% python3 -q
>>> import numpy as np
>>> np.set_printoptions(precision=2, suppress=True, linewidth=160)
>>> def rd(a):
...     return np.round(a, 2) + 0
... 
>>> rng = np.random.default_rng(74659)
>>> J = np.eye(3, dtype=int)[rng.permutation(3)]
>>> J
array([[0, 1, 0],
       [0, 0, 1],
       [1, 0, 0]])
>>> # orthonormal columns
>>> out = J ** -1
Traceback (most recent call last):
  File "<python-input-7>", line 1, in <module>
    out = J ** -1
          ~~^^~~~
ValueError: Integers to negative integer powers are not allowed.
>>> out = np.linalg.inv(J)
>>> (np.abs(out) > 1e-9).astype(int)
array([[0, 0, 1],
       [1, 0, 0],
       [0, 1, 0]])
>>> rd(np.linalg.inv(out))
array([[0., 1., 0.],
       [0., 0., 1.],
       [1., 0., 0.]])
>>> np.allclose(out, J.T)
True
>>> J @ out
array([[1., 0., 0.],
       [0., 1., 0.],
       [0., 0., 1.]])
>>> vec = np.array([2, 1, 1])
>>> J.T @ (J @ vec)
array([2, 1, 1])
>>> rd(np.abs(np.linalg.eigvals(J)))
array([1., 1., 1.])
>>> 3 - np.linalg.matrix_rank(J - np.eye(3), tol=1e-8)
np.int64(1)
>>> rd(np.linalg.det(J))
np.float64(1.0)
>>> [p for p in range(1, 25) if np.allclose(np.linalg.matrix_power(J, p), np.eye(3))]
[3, 6, 9, 12, 15, 18, 21, 24]
>>> rd(np.linalg.inv(J))
array([[0., 0., 1.],
       [1., 0., 0.],
       [0., 1., 0.]])
